% ipython --no-banner

In [1]: import numpy as np

In [2]: np.set_printoptions(precision=3, suppress=True, linewidth=160)

In [3]: A = np.load("a.npy")

In [4]: A
Out[4]: 
array([[ 3,  3,  3,  3,  3,  3,  3,  3,  3,  3],
       [ 3,  6,  6,  6,  6,  6,  6,  6,  6,  6],
       [ 3,  6,  9,  9,  9,  9,  9,  9,  9,  9],
       [ 3,  6,  9, 12, 12, 12, 12, 12, 12, 12],
       [ 3,  6,  9, 12, 15, 15, 15, 15, 15, 15],
       [ 3,  6,  9, 12, 15, 18, 18, 18, 18, 18],
       [ 3,  6,  9, 12, 15, 18, 21, 21, 21, 21],
       [ 3,  6,  9, 12, 15, 18, 21, 24, 24, 24],
       [ 3,  6,  9, 12, 15, 18, 21, 24, 27, 27],
       [ 3,  6,  9, 12, 15, 18, 21, 24, 27, 30]])

In [5]: low = np.linalg.cholesky(A)

In [6]: np.linalg.eigvalsh(A).min() > 0
Out[6]: np.True_

In [7]: low
Out[7]: 
array([[1.732, 0.   , 0.   , 0.   , 0.   , 0.   , 0.   , 0.   , 0.   , 0.   ],
       [1.732, 1.732, 0.   , 0.   , 0.   , 0.   , 0.   , 0.   , 0.   , 0.   ],
       [1.732, 1.732, 1.732, 0.   , 0.   , 0.   , 0.   , 0.   , 0.   , 0.   ],
       [1.732, 1.732, 1.732, 1.732, 0.   , 0.   , 0.   , 0.   , 0.   , 0.   ],
       [1.732, 1.732, 1.732, 1.732, 1.732, 0.   , 0.   , 0.   , 0.   , 0.   ],
       [1.732, 1.732, 1.732, 1.732, 1.732, 1.732, 0.   , 0.   , 0.   , 0.   ],
       [1.732, 1.732, 1.732, 1.732, 1.732, 1.732, 1.732, 0.   , 0.   , 0.   ],
       [1.732, 1.732, 1.732, 1.732, 1.732, 1.732, 1.732, 1.732, 0.   , 0.   ],
       [1.732, 1.732, 1.732, 1.732, 1.732, 1.732, 1.732, 1.732, 1.732, 0.   ],
       [1.732, 1.732, 1.732, 1.732, 1.732, 1.732, 1.732, 1.732, 1.732, 1.732]])

In [8]: A2 = low / np.linalg.norm(low, axis=1, keepdims=True)

In [9]: cov = A2 @ A2.T

In [10]: np.linalg.norm(A2, axis=1)
Out[10]: array([1., 1., 1., 1., 1., 1., 1., 1., 1., 1.])

In [11]: (np.abs(cov) > 0.9).astype(int)
Out[11]: 
array([[1, 0, 0, 0, 0, 0, 0, 0, 0, 0],
       [0, 1, 0, 0, 0, 0, 0, 0, 0, 0],
       [0, 0, 1, 0, 0, 0, 0, 0, 0, 0],
       [0, 0, 0, 1, 0, 0, 0, 0, 0, 0],
       [0, 0, 0, 0, 1, 1, 0, 0, 0, 0],
       [0, 0, 0, 0, 1, 1, 1, 0, 0, 0],
       [0, 0, 0, 0, 0, 1, 1, 1, 0, 0],
       [0, 0, 0, 0, 0, 0, 1, 1, 1, 0],
       [0, 0, 0, 0, 0, 0, 0, 1, 1, 1],
       [0, 0, 0, 0, 0, 0, 0, 0, 1, 1]])

In [12]: A2 = np.linalg.inv(A)

In [13]: A2.round(3) + 0
Out[13]: 
array([[ 0.667, -0.333,  0.   ,  0.   ,  0.   ,  0.   ,  0.   ,  0.   ,  0.   ,  0.   ],
       [-0.333,  0.667, -0.333,  0.   ,  0.   ,  0.   ,  0.   ,  0.   ,  0.   ,  0.   ],
       [ 0.   , -0.333,  0.667, -0.333,  0.   ,  0.   ,  0.   ,  0.   ,  0.   ,  0.   ],
       [ 0.   ,  0.   , -0.333,  0.667, -0.333,  0.   ,  0.   ,  0.   ,  0.   ,  0.   ],
       [ 0.   ,  0.   ,  0.   , -0.333,  0.667, -0.333,  0.   ,  0.   ,  0.   ,  0.   ],
       [ 0.   ,  0.   ,  0.   ,  0.   , -0.333,  0.667, -0.333,  0.   ,  0.   ,  0.   ],
       [ 0.   ,  0.   ,  0.   ,  0.   ,  0.   , -0.333,  0.667, -0.333,  0.   ,  0.   ],
       [ 0.   ,  0.   ,  0.   ,  0.   ,  0.   ,  0.   , -0.333,  0.667, -0.333,  0.   ],
       [ 0.   ,  0.   ,  0.   ,  0.   ,  0.   ,  0.   ,  0.   , -0.333,  0.667, -0.333],
       [ 0.   ,  0.   ,  0.   ,  0.   ,  0.   ,  0.   ,  0.   ,  0.   , -0.333,  0.333]])

In [14]: np.round(np.linalg.cond(A), 3)
Out[14]: np.float64(175.087)

In [15]: np.round(np.linalg.det(A) * A2, 3) + 0
Out[15]: 
array([[ 39366., -19683.,      0.,      0.,      0.,      0.,      0.,      0.,      0.,      0.],
       [-19683.,  39366., -19683.,      0.,      0.,      0.,      0.,      0.,      0.,      0.],
       [     0., -19683.,  39366., -19683.,      0.,      0.,      0.,      0.,      0.,      0.],
       [     0.,      0., -19683.,  39366., -19683.,      0.,      0.,      0.,      0.,      0.],
       [     0.,      0.,      0., -19683.,  39366., -19683.,      0.,      0.,      0.,      0.],
       [     0.,      0.,      0.,      0., -19683.,  39366., -19683.,      0.,      0.,      0.],
       [     0.,      0.,      0.,      0.,      0., -19683.,  39366., -19683.,      0.,      0.],
       [     0.,      0.,      0.,      0.,      0.,      0., -19683.,  39366., -19683.,      0.],
       [     0.,      0.,      0.,      0.,      0.,      0.,      0., -19683.,  39366., -19683.],
       [     0.,      0.,      0.,      0.,      0.,      0.,      0.,      0., -19683.,  19683.]])

In [16]: np.round(A @ A2, 3) + 0
Out[16]: 
array([[1., 0., 0., 0., 0., 0., 0., 0., 0., 0.],
       [0., 1., 0., 0., 0., 0., 0., 0., 0., 0.],
       [0., 0., 1., 0., 0., 0., 0., 0., 0., 0.],
       [0., 0., 0., 1., 0., 0., 0., 0., 0., 0.],
       [0., 0., 0., 0., 1., 0., 0., 0., 0., 0.],
       [0., 0., 0., 0., 0., 1., 0., 0., 0., 0.],
       [0., 0., 0., 0., 0., 0., 1., 0., 0., 0.],
       [0., 0., 0., 0., 0., 0., 0., 1., 0., 0.],
       [0., 0., 0., 0., 0., 0., 0., 0., 1., 0.],
       [0., 0., 0., 0., 0., 0., 0., 0., 0., 1.]])

In [17]: np.round(np.linalg.det(A) * np.linalg.det(A2), 3)
Out[17]: np.float64(1.0)

In [18]: np.allclose(A2, A.T)
Out[18]: False
